>>> import numpy as np
>>> np.set_printoptions(precision=3, suppress=True, linewidth=140, floatmode="fixed")
>>> A = np.array([[2, 0, -1, 2, 3],
...     [2, 2, 0, -3, -1],
...     [0, -3, 5, -3, 3],
...     [1, 3, -3, 2, -4],
...     [-5, 4, 2, 3, -1]])
>>> vec = np.array([2, 2, 0, 2, 1])
>>> np.linalg.norm(A @ vec) <= np.linalg.norm(A, 2) * np.linalg.norm(vec) + 1e-9
np.True_
>>> np.sign((A @ vec).round(6))
array([ 1,  1, -1,  1,  1])
>>> (A @ vec).argmax()
np.int64(0)
>>> np.einsum("ij,j->i", A, vec)
array([11,  1, -9,  8,  3])
>>> A @ np.ones(5)
array([ 6.000,  0.000,  2.000, -1.000,  3.000])
>>> np.allclose(A @ A.T, A.T @ A)
False
>>> np.sort(np.abs(np.linalg.eigvals(A)))
array([1.442, 3.047, 6.125, 6.125, 7.254])
>>> print(A @ A)
[[ -9  21  -7  20  -8]
 [ 10  -9   5 -11  17]
 [-24 -18  40  -3  27]
 [ 30   5 -30  -6 -13]
 [  6   7   4 -25 -24]]
>>> vec = np.array([-7, -5, -7, 1, 9])
>>> rhs = A @ vec
>>> rhs
array([ 22, -36,   4, -35,  -5])
>>> np.linalg.solve(A, rhs)
array([-7.000, -5.000, -7.000,  1.000,  9.000])
>>> O, r_ = np.linalg.qr(A)
>>> np.trace(O @ O.T)
np.float64(5.0)
>>> np.allclose(r_.T @ r_, A.T @ A)
True
>>> np.round(O @ r_, 3) + 0
array([[ 2.000,  0.000, -1.000,  2.000,  3.000],
       [ 2.000,  2.000,  0.000, -3.000, -1.000],
       [ 0.000, -3.000,  5.000, -3.000,  3.000],
       [ 1.000,  3.000, -3.000,  2.000, -4.000],
       [-5.000,  4.000,  2.000,  3.000, -1.000]])
>>> np.round(abs(r_[0, 0]), 3), round(float(np.linalg.norm(A[:, 0])), 3)
(np.float64(5.831), 5.831)
>>> np.abs(np.diag(r_))
array([5.831, 5.747, 4.252, 3.337, 2.515])
>>> r_
array([[-5.831,  2.229,  2.572,  2.572, -0.857],
       [ 0.000, -5.747,  3.782, -2.656,  4.365],
       [ 0.000,  0.000, -4.252,  3.192, -1.810],
       [ 0.000,  0.000,  0.000, -3.337, -2.570],
       [ 0.000,  0.000,  0.000,  0.000,  2.515]])
>>> np.round(O.T @ O, 3) + 0
array([[1.000, 0.000, 0.000, 0.000, 0.000],
       [0.000, 1.000, 0.000, 0.000, 0.000],
       [0.000, 0.000, 1.000, 0.000, 0.000],
       [0.000, 0.000, 0.000, 1.000, 0.000],
       [0.000, 0.000, 0.000, 0.000, 1.000]])
